$ ipython --no-banner

In [1]: import numpy as np

In [2]: np.set_printoptions(precision=3, suppress=True, linewidth=200, floatmode="fixed")

In [3]: feats = np.load("sample9.npy")

In [4]: feats
Out[4]: 
array([[ 4,  0, -4],
       [ 0,  1,  0],
       [ 3,  1, -3],
       [ 2,  2, -2],
       [ 5,  2, -5]])

In [5]: # rank 2

In [6]: feats.shape
Out[6]: (5, 3)

In [7]: np.abs(feats).max()
Out[7]: np.int64(5)

In [8]: np.diff(feats, axis=0)
Out[8]: 
array([[-4,  1,  4],
       [ 3,  0, -3],
       [-1,  1,  1],
       [ 3,  0, -3]])

In [9]: np.round(np.linalg.svd(feats, compute_uv=False), 3) + 0
Out[9]: array([10.657,  2.102,  0.000])

In [10]: feats - feats[0]
Out[10]: 
array([[ 0,  0,  0],
       [-4,  1,  4],
       [-1,  1,  1],
       [-2,  2,  2],
       [ 1,  2, -1]])

In [11]: np.unravel_index(np.abs(feats).argmax(), feats.shape)
Out[11]: (np.int64(4), np.int64(0))

In [12]: np.count_nonzero(feats)
Out[12]: np.int64(12)

In [13]: feats.sum(axis=1)
Out[13]: array([0, 1, 1, 2, 2])

In [14]: feats.sum(axis=0)
Out[14]: array([ 14,   6, -14])

In [15]: A2 = np.array([[-1, -4], [-9, 4]])

In [16]: W2 = np.array([[1, -1, -2], [-1, -2, 3], [-3, -1, 2]])

In [17]: X = np.kron(A2, W2)

In [18]: X
Out[18]: 
array([[ -1,   1,   2,  -4,   4,   8],
       [  1,   2,  -3,   4,   8, -12],
       [  3,   1,  -2,  12,   4,  -8],
       [ -9,   9,  18,   4,  -4,  -8],
       [  9,  18, -27,  -4,  -8,  12],
       [ 27,   9, -18, -12,  -4,   8]])

In [19]: vec = np.array([0, 1, -3, -2, 1, -3])

In [20]: y = X @ vec

In [21]: beta, lr = np.zeros(6), 1 / np.linalg.norm(X, 2) ** 2

In [22]: for i in range(6):
    ...:     beta -= lr * X.T @ (X @ beta - y)
    ...:     if i % 1 == 0: print(i, round(np.linalg.norm(X @ beta - y), 3))
    ...: 
0 50.338
1 44.002
2 38.937
3 34.916
4 31.744
5 29.252

In [23]: beta
Out[23]: array([ 1.108,  0.726, -1.811,  0.148,  0.352, -0.691])

In [24]: np.round(np.linalg.cond(X), 3)
Out[24]: np.float64(8.243)

In [25]: A2 = X / np.sqrt((X ** 2).mean(axis=1, keepdims=True))

In [26]: np.linalg.matrix_rank(A2) == np.linalg.matrix_rank(X)
Out[26]: np.True_

In [27]: A2[2]
Out[27]: array([ 0.476,  0.159, -0.318,  1.905,  0.635, -1.270])

In [28]: np.linalg.matrix_rank(X - X.mean(axis=1, keepdims=True))
Out[28]: np.int64(5)

In [29]: np.linalg.norm(A2, axis=1)
Out[29]: array([2.449, 2.449, 2.449, 2.449, 2.449, 2.449])

In [30]: K = np.array([[1.0, 0.5, 0.25], [0.5, 1.0, 0.5], [0.25, 0.5, 1.0]])

In [31]: # symmetric

In [32]: ev, V = np.linalg.eigh(K)

In [33]: vec = np.array([1, -2, -1])

In [34]: (np.sign(V[:, -1].round(6)) == np.sign(V[0, -1].round(6))).astype(int)
Out[34]: array([1, 1, 1])

In [35]: np.abs(K).sum(axis=1).max(), round(float(np.abs(ev).max()), 3)
Out[35]: (np.float64(2.0), 1.843)

In [36]: round(vec @ K @ vec / (vec @ vec), 3), np.round(ev[0], 3), round(float(ev[-1]), 3)
Out[36]: (np.float64(0.917), np.float64(0.407), 1.843)

In [37]: vec @ K @ vec
Out[37]: np.float64(5.5)

In [38]: V * np.sqrt(ev) @ V.T
Out[38]: 
array([[0.963, 0.251, 0.097],
       [0.251, 0.935, 0.251],
       [0.097, 0.251, 0.963]])

In [39]: ev, V = np.linalg.eig(K)

In [40]: np.sort(np.linalg.eigvals(K.T))
Out[40]: array([0.407, 0.750, 1.843])

In [41]: data = np.loadtxt("block18.csv", delimiter=",")

In [42]: data
Out[42]: 
array([[-1.412,  1.289, -0.145, -4.073],
       [-0.700,  0.772, -0.105, -1.999],
       [-1.379,  1.368, -0.248, -3.991],
       [-0.629,  0.555, -0.059, -2.038],
       [-1.448,  1.395, -0.165, -3.989],
       [-0.030, -0.041, -0.025, -0.014],
       [-1.342,  1.329, -0.225, -3.962],
       [-1.473,  1.369, -0.337, -3.964],
       [-0.709,  0.600, -0.121, -1.941],
       [ 0.026, -0.001,  0.047,  0.044],
       [-0.670,  0.715, -0.071, -2.036],
       [-0.694,  0.663, -0.157, -2.086],
       [-2.060,  1.976, -0.355, -6.103],
       [-1.369,  1.503, -0.219, -3.956],
       [-0.718,  0.680, -0.041, -2.004],
       [-0.709,  0.743, -0.127, -1.978],
       [ 0.043, -0.020,  0.045,  0.054],
       [-2.106,  2.091, -0.256, -6.058],
       [-2.043,  2.137, -0.310, -6.001],
       [-1.398,  1.325, -0.217, -4.021],
       [-1.383,  1.411, -0.173, -4.080],
       [-1.331,  1.346, -0.217, -3.926],
       [ 0.003, -0.020, -0.085, -0.004],
       [ 0.006, -0.038, -0.010, -0.134],
       [-1.468,  1.363, -0.182, -4.069],
       [-0.623,  0.656, -0.126, -2.059],
       [-0.780,  0.660, -0.042, -2.001],
       [-1.339,  1.414, -0.258, -3.977]])

In [43]: cov = np.cov(data, rowvar=False)

In [44]: np.argwhere(np.triu(np.abs(np.corrcoef(data.T)) > 0.8, 1))
Out[44]: 
array([[0, 1],
       [0, 2],
       [0, 3],
       [1, 2],
       [1, 3],
       [2, 3]])

In [45]: np.polyfit(data[:, 3], data[:, 2], 1)
Out[45]: array([0.052, 0.001])

In [46]: np.corrcoef(data.T)
Out[46]: 
array([[ 1.000, -0.994,  0.894,  0.997],
       [-0.994,  1.000, -0.895, -0.995],
       [ 0.894, -0.895,  1.000,  0.896],
       [ 0.997, -0.995,  0.896,  1.000]])

In [47]: cov
Out[47]: 
array([[ 0.413, -0.412,  0.062,  1.183],
       [-0.412,  0.416, -0.062, -1.185],
       [ 0.062, -0.062,  0.012,  0.178],
       [ 1.183, -1.185,  0.178,  3.407]])

In [48]: np.median(data, axis=0)
Out[48]: array([-1.055,  1.030, -0.151, -3.006])

In [49]: data.std(axis=0)
Out[49]: array([0.631, 0.633, 0.106, 1.813])
